In [1]: import numpy as np

In [2]: import numpy.linalg as la

In [3]: np.set_printoptions(precision=2, suppress=True, linewidth=140)

In [4]: rd = lambda a: np.round(a, 2) + 0

In [5]: E = np.array([[1.0, 0.7, 0.49], [0.7, 1.0, 0.7], [0.49, 0.7, 1.0]])

In [6]: L = la.cholesky(E)

In [7]: print(rd(L @ L.T))
[[1.   0.7  0.49]
 [0.7  1.   0.7 ]
 [0.49 0.7  1.  ]]

In [8]: print(la.eigvalsh(E).min() > 0)
True

In [9]: P = np.triu(np.array([[-1, -1, 0], [2, 1, -2], [-2, -1, 2]]), 1) + np.eye(3)

In [10]: B = P @ E @ la.inv(P)

In [11]: print(rd(np.poly(B)))
[ 1.   -3.    1.78 -0.26]

In [12]: arr = np.load("a.npy")

In [13]: print(arr)
[[  1.    0.   -0.4   1.4   0.8   2.    0.6  -0.7]
 [ -1.2  -0.2  -0.6  -0.9   0.5   0.    0.3   0.1]
 [  0.5   1.9   0.3   1.3  -0.3 -46.   -0.8  -0.3]
 [ -0.4   0.8   1.5   1.7  -0.5  16.   -0.1   1.1]
 [ -0.1  -2.6  -0.6  -0.8  -0.3   6.    2.    0.6]
 [ -0.2   1.5   1.1  -0.5  -1.   10.   -0.4   1.4]
 [ -1.5   0.3  -0.8  -0.3  -0.6 -28.   -1.   -0.4]
 [ -0.1   0.9  -1.4   0.2   1.5  22.   -0.3   0.9]
 [ -1.3  -3.7  -0.5  -2.1   1.1   8.    0.    0.2]
 [ -1.1  -0.5   1.4  -1.3  -0.8  38.   -0.6  -1.7]]

In [14]: x = np.array([0, -1, 1, 1, 0, 0, -1, 0])

In [15]: target = arr @ x

In [16]: print(rd(target))
[ 0.4 -1.6  0.5  2.5 -0.8 -0.5 -0.4 -1.8  1.1  1.2]

In [17]: print(rd(la.lstsq(arr, target)[0]))
[ 0. -1.  1.  1.  0.  0. -1.  0.]

In [18]: rng = np.random.default_rng(88512)

In [19]: target = target + 0.05 * rng.normal(size=10)

In [20]: print(rd(target))
[ 0.3  -1.51  0.46  2.5  -0.79 -0.52 -0.45 -1.75  1.04  1.22]

In [21]: c, *_ = la.lstsq(arr, target)

In [22]: print(rd(c))
[-0.03 -0.95  1.01  0.97  0.03  0.   -0.94  0.  ]

In [23]: print(rd(arr.T @ (target - arr @ c)))
[0. 0. 0. 0. 0. 0. 0. 0.]

In [24]: print(c.round())
[-0. -1.  1.  1.  0.  0. -1. -0.]

In [25]: u = np.array([2, 1, 6])

In [26]: print(np.polyval(u, arr[6]))
[   9.      6.48    6.48    5.88    6.12 1546.      7.      5.92]

In [27]: print(rd(np.cross(arr[6, :3], arr[7, :3])))
[ 0.3  -2.02 -1.32]

In [28]: B = np.c_[arr[:, :4] @ np.array([[-1, -3, -2, -1], [-2, -2, -1, 3], [2, 2, -3, 2], [2, 1, -2, 0]]), np.array([3, 3, 3, -3, 2, -1, -2, -2, 3, 1])]

In [29]: print(rd(B))
[[  1.   -2.4  -3.6  -1.8   3. ]
 [ -1.4   1.9   6.2  -0.6   3. ]
 [ -1.1  -3.4  -6.4   5.8   3. ]
 [  5.2   4.3  -7.9   5.8  -3. ]
 [  2.5   3.5   6.2  -8.9   2. ]
 [ -1.6  -0.7  -3.4   6.9  -1. ]
 [ -1.3   2.    5.7   0.8  -2. ]
 [ -4.1  -4.1   3.1   0.   -2. ]
 [  3.5   8.2  12.  -10.8   3. ]
 [  2.3   5.8   1.1   2.4   1. ]]

In [30]: print(rd(la.lstsq(arr, B[:, 0])[0]))
[-1. -2.  2.  2.  0.  0.  0.  0.]

In [31]: print(la.matrix_rank(np.c_[arr, B]))
9

In [32]: left, sv, VT = la.svd(arr)

In [33]: print(np.argmax(sv[:-1] / (sv[1:] + 1e-6)) + 1)
1

In [34]: print(rd(sv))
[72.76  6.18  3.89  3.04  2.78  1.74  1.42  0.73]

In [35]: B = left[:, :1] @ np.diag(sv[:1]) @ VT[:1]

In [36]: print(rd(np.abs(arr - B).max()))
3.53

In [37]: print(rd(la.norm(arr - B) / la.norm(arr)))
0.12

In [38]: print(la.matrix_rank(B))
1

In [39]: print(rd(la.norm(arr - B, 2)), rd(sv[1]))
6.18 6.18

In [40]: print(la.matrix_rank(arr, rtol=0.05))
3

In [41]: w, V = la.eigh(E)

In [42]: x = np.array([1, -2, 2])

In [43]: print((np.sign(V[:, -1].round(6)) == np.sign(V[0, -1].round(6))).astype(int))
[1 1 1]

In [44]: print(rd(V * np.maximum(w, 0) @ V.T))
[[1.   0.7  0.49]
 [0.7  1.   0.7 ]
 [0.49 0.7  1.  ]]

In [45]: print(rd(la.eigvalsh(E[1:, 1:])))
[0.3 1.7]

In [46]: print(rd(V * np.abs(w) @ V.T))
[[1.   0.7  0.49]
 [0.7  1.   0.7 ]
 [0.49 0.7  1.  ]]

In [47]: m1 = np.array([[2, 0, 0, 0, 0, 0],
    ...:     [0, 2, 0, 0, 0, 0],
    ...:     [3, 2, 0, 0, 0, 0],
    ...:     [0, 0, 2, 0, 0, 0],
    ...:     [0, 0, 0, 2, 0, 0],
    ...:     [0, 0, 3, 2, 0, 0],
    ...:     [0, 0, 0, 0, 2, 0],
    ...:     [0, 0, 0, 0, 0, 2],
    ...:     [0, 0, 0, 0, 3, 2]])

In [48]: def softmax(z):
    ...:     e = np.exp(z - z.max(axis=-1, keepdims=True))
    ...:     return e / e.sum(axis=-1, keepdims=True)
    ...: 

In [49]: print(rd(softmax(m1[2] + 4)))
[0.64 0.23 0.03 0.03 0.03 0.03]

In [50]: print(rd(softmax(10 * m1[2])))
[1. 0. 0. 0. 0. 0.]

In [51]: print(rd(softmax(m1).sum(axis=1)))
[1. 1. 1. 1. 1. 1. 1. 1. 1.]

In [52]: att = m1 @ m1.T / np.sqrt(6)

In [53]: print(rd(softmax(att + np.triu(np.full(att.shape, -np.inf), 1))))
[[1.   0.   0.   0.   0.   0.   0.   0.   0.  ]
 [0.16 0.84 0.   0.   0.   0.   0.   0.   0.  ]
 [0.05 0.02 0.92 0.   0.   0.   0.   0.   0.  ]
 [0.12 0.12 0.12 0.63 0.   0.   0.   0.   0.  ]
 [0.11 0.11 0.11 0.11 0.56 0.   0.   0.   0.  ]
 [0.   0.   0.   0.05 0.02 0.91 0.   0.   0.  ]
 [0.09 0.09 0.09 0.09 0.09 0.09 0.46 0.   0.  ]
 [0.08 0.08 0.08 0.08 0.08 0.08 0.08 0.42 0.  ]
 [0.   0.   0.   0.   0.   0.   0.05 0.02 0.9 ]]

In [54]: print(softmax(att).round(6).argmax(axis=1))
[2 1 2 5 4 5 8 7 8]

In [55]: print(rd(softmax(att)[2] @ m1))
[2.8  1.84 0.02 0.02 0.02 0.02]

In [56]: B = np.c_[m1[:, :5] @ np.array([[3, 2, 0, -3, -1],
    ...:     [1, 1, -3, -1, -3],
    ...:     [2, 3, 3, -3, 0],
    ...:     [2, -1, 3, -1, 2],
    ...:     [-2, 2, 3, -2, 2]]), np.array([9, 8, 1, 5, 1, 1, 0, 0, 0])]

In [57]: print(B)
[[  6   4   0  -6  -2   9]
 [  2   2  -6  -2  -6   8]
 [ 11   8  -6 -11  -9   1]
 [  4   6   6  -6   0   5]
 [  4  -2   6  -2   4   1]
 [ 10   7  15 -11   4   1]
 [ -4   4   6  -4   4   0]
 [  0   0   0   0   0   0]
 [ -6   6   9  -6   6   0]]

In [58]: print(rd(la.lstsq(m1, B[:, 0])[0]))
[ 3.  1.  2.  2. -2.  0.]

In [59]: print(rd(la.norm(la.qr(m1)[0].T @ B, axis=0) ** 2 / ((B ** 2).sum(axis=0) + 1e-12)))
[1.   1.   1.   1.   1.   0.35]

In [60]: print(rd(la.norm(B - m1 @ la.lstsq(m1, B)[0], axis=0)))
[ 0.    0.    0.    0.    0.   10.59]

In [61]: print(la.matrix_rank(np.c_[m1, B]))
7

In [62]: print(la.matrix_rank(B))
6
